% python3 -q
>>> import numpy as np
>>> from numpy import linalg as LA
>>> np.set_printoptions(suppress=True, linewidth=200)
>>> def tidy(a):
...     return np.round(a, 1) + 0
... 
>>> u = np.array([-1, -2]) + 0.5
>>> K = np.eye(2) - 2 * np.outer(u, u) / (u @ u)
>>> K
array([[ 0.8, -0.6],
       [-0.6, -0.8]])
>>> tidy(LA.norm(K, axis=0))
array([1., 1.])
>>> tidy(K.T @ K)
array([[1., 0.],
       [0., 1.]])
>>> tidy(LA.pinv(K))
array([[ 0.8, -0.6],
       [-0.6, -0.8]])
>>> Uu, sv, Vt = LA.svd(K, full_matrices=False)
>>> (sv > 1e-8).sum()
np.int64(2)
>>> tidy(Uu.T @ Uu)
array([[1., 0.],
       [0., 1.]])
>>> tidy(Uu.T @ K @ Vt.T)
array([[1., 0.],
       [0., 1.]])
>>> Vt @ Vt.T
array([[1., 0.],
       [0., 1.]])
>>> X = np.loadtxt("case13.csv", delimiter=",")
>>> X
array([[1., 4., 2.],
       [0., 0., 0.],
       [0., 2., 0.],
       [4., 6., 4.],
       [7., 6., 4.],
       [0., 0., 0.],
       [0., 0., 0.],
       [5., 6., 4.],
       [6., 6., 4.],
       [3., 4., 2.],
       [3., 4., 2.],
       [5., 6., 4.],
       [1., 4., 2.],
       [0., 0., 0.],
       [0., 4., 2.],
       [3., 4., 2.],
       [0., 0., 0.],
       [5., 6., 4.],
       [0., 0., 0.],
       [0., 0., 0.],
       [0., 2., 0.],
       [0., 0., 0.],
       [0., 0., 0.],
       [1., 2., 0.],
       [0., 0., 0.],
       [3., 6., 4.],
       [0., 0., 0.],
       [4., 6., 4.],
       [0., 2., 0.],
       [0., 4., 2.],
       [0., 0., 0.],
       [0., 0., 0.]])
>>> z = X[:, 1] > np.median(X[:, 1])
>>> u = X[z].mean(axis=0) - X[~z].mean(axis=0)
>>> print((((X - X.mean(axis=0)) @ u > 0) == z).mean())
1.0
>>> z.astype(int)
array([1, 0, 0, 1, 1, 0, 0, 1, 1, 1, 1, 1, 1, 0, 1, 1, 0, 1, 0, 0, 0, 0, 0, 0, 0, 1, 0, 1, 0, 1, 0, 0])
>>> A2 = np.c_[X[:, :2] @ np.array([[0, 2], [4, 2]]), np.array([2, -2, -9, 3, 7, -1, -6, 9, -6, -4, 3, -9, -1, 5, -6, 8, 6, 8, -6, 1, -1, -1, 9, -2, 6, 2, 2, 5, 3, 9, 3, 6])]
>>> A2
array([[16., 10.,  2.],
       [ 0.,  0., -2.],
       [ 8.,  4., -9.],
       [24., 20.,  3.],
       [24., 26.,  7.],
       [ 0.,  0., -1.],
       [ 0.,  0., -6.],
       [24., 22.,  9.],
       [24., 24., -6.],
       [16., 14., -4.],
       [16., 14.,  3.],
       [24., 22., -9.],
       [16., 10., -1.],
       [ 0.,  0.,  5.],
       [16.,  8., -6.],
       [16., 14.,  8.],
       [ 0.,  0.,  6.],
       [24., 22.,  8.],
       [ 0.,  0., -6.],
       [ 0.,  0.,  1.],
       [ 8.,  4., -1.],
       [ 0.,  0., -1.],
       [ 0.,  0.,  9.],
       [ 8.,  6., -2.],
       [ 0.,  0.,  6.],
       [24., 18.,  2.],
       [ 0.,  0.,  2.],
       [24., 20.,  5.],
       [ 8.,  4.,  3.],
       [16.,  8.,  9.],
       [ 0.,  0.,  3.],
       [ 0.,  0.,  6.]])
>>> LA.matrix_rank(A2)
np.int64(3)
>>> LA.matrix_rank(np.c_[X, A2])
np.int64(4)
>>> x = np.array([0, 1, 0])
>>> rhs = A2 @ x
>>> b, lr = np.zeros(3), 1 / LA.norm(A2, 2) ** 2
>>> for i in range(300):
...     b -= lr * A2.T @ (A2 @ b - rhs)
...     if i % 50 == 0: print(i, round(LA.norm(A2 @ b - rhs), 1))
... 
0 7.6
50 4.9
100 3.2
150 2.0
200 1.3
250 0.9
>>> tidy(LA.cond(A2))
np.float64(10.7)
>>> print(np.count_nonzero(X))
48
>>> np.abs(X).max()
np.float64(7.0)
>>> tidy(LA.svd(X, compute_uv=False))
array([27.8,  5.4,  2.1])
>>> tidy(X.mean(axis=0))
array([1.6, 2.6, 1.4])
>>> X.shape
(32, 3)
>>> X.sum(axis=0)
array([51., 84., 46.])
>>> X.sum(axis=1)
array([ 7.,  0.,  2., 14., 17.,  0.,  0., 15., 16.,  9.,  9., 15.,  7.,  0.,  6.,  9.,  0., 15.,  0.,  0.,  2.,  0.,  0.,  3.,  0., 13.,  0., 14.,  2.,  6.,  0.,  0.])
>>> LA.matrix_rank(X)
np.int64(3)
>>> X - X[0]
array([[ 0.,  0.,  0.],
       [-1., -4., -2.],
       [-1., -2., -2.],
       [ 3.,  2.,  2.],
       [ 6.,  2.,  2.],
       [-1., -4., -2.],
       [-1., -4., -2.],
       [ 4.,  2.,  2.],
       [ 5.,  2.,  2.],
       [ 2.,  0.,  0.],
       [ 2.,  0.,  0.],
       [ 4.,  2.,  2.],
       [ 0.,  0.,  0.],
       [-1., -4., -2.],
       [-1.,  0.,  0.],
       [ 2.,  0.,  0.],
       [-1., -4., -2.],
       [ 4.,  2.,  2.],
       [-1., -4., -2.],
       [-1., -4., -2.],
       [-1., -2., -2.],
       [-1., -4., -2.],
       [-1., -4., -2.],
       [ 0., -2., -2.],
       [-1., -4., -2.],
       [ 2.,  2.,  2.],
       [-1., -4., -2.],
       [ 3.,  2.,  2.],
       [-1., -2., -2.],
       [-1.,  0.,  0.],
       [-1., -4., -2.],
       [-1., -4., -2.]])
>>> mat = np.loadtxt("out1.csv", delimiter=",")
>>> tidy(mat)
array([[ 0. ,  0. ,  0. ,  0. ,  0. ,  0. ,  0. ],
       [ 0. ,  0. , -0.1,  0. ,  0. , -0.1,  0.1],
       [ 0. , -0.1,  0.1,  0. ,  0. ,  0.2, -0.2],
       [ 0. ,  0. ,  0. ,  0. ,  0. ,  0. ,  0. ],
       [ 0. ,  0. ,  0. ,  0. ,  0. ,  0. ,  0. ],
       [ 0. , -0.1,  0.2,  0. ,  0. ,  0.3, -0.4],
       [ 0. ,  0.1, -0.2,  0. ,  0. , -0.4,  0.5]])
>>> Uu, sv, Vt = LA.svd(mat)
>>> np.argmax(sv[:-1] / (sv[1:] + 1e-6)) + 1
np.int64(1)
>>> A2 = Uu[:, :1] @ np.diag(sv[:1]) @ Vt[:1]
>>> print(LA.matrix_rank(A2))
1
>>> Uu, sv, Vt = LA.svd(mat)
>>> evecs = Vt[:(sv > 1e-8).sum()]
>>> rng = np.random.default_rng(1591)
>>> x = mat[2] + 5 * mat[3] + rng.integers(2) * np.eye(7)[2]
>>> tidy(x)
array([ 0. , -0.1,  1.2,  0. ,  0. ,  0.4, -0.5])
>>> tidy(np.diag(evecs.T @ evecs))
array([0. , 0. , 0.1, 0. , 0. , 0.3, 0.5])
>>> tidy(LA.norm(x - evecs.T @ evecs @ x))
np.float64(0.9)
>>> np.allclose(evecs.T @ evecs @ x, x)
False
>>> A2 = mat / LA.norm(mat, axis=1, keepdims=True)
>>> cov = A2 @ A2.T
>>> tidy(np.degrees(np.arccos(np.clip(cov[5, 0], -1, 1))))
np.float64(180.0)
>>> np.argwhere(np.triu(np.abs(cov) > 0.95, 1))
array([[0, 1],
       [0, 2],
       [0, 3],
       [0, 4],
       [0, 5],
       [0, 6],
       [1, 2],
       [1, 3],
       [1, 4],
       [1, 5],
       [1, 6],
       [2, 3],
       [2, 4],
       [2, 5],
       [2, 6],
       [3, 4],
       [3, 5],
       [3, 6],
       [4, 5],
       [4, 6],
       [5, 6]])
>>> tidy(cov)
array([[ 1.,  1., -1., -1.,  1., -1.,  1.],
       [ 1.,  1., -1., -1.,  1., -1.,  1.],
       [-1., -1.,  1.,  1., -1.,  1., -1.],
       [-1., -1.,  1.,  1., -1.,  1., -1.],
       [ 1.,  1., -1., -1.,  1., -1.,  1.],
       [-1., -1.,  1.,  1., -1.,  1., -1.],
       [ 1.,  1., -1., -1.,  1., -1.,  1.]])
>>> tidy(LA.norm(A2, axis=1))
array([1., 1., 1., 1., 1., 1., 1.])
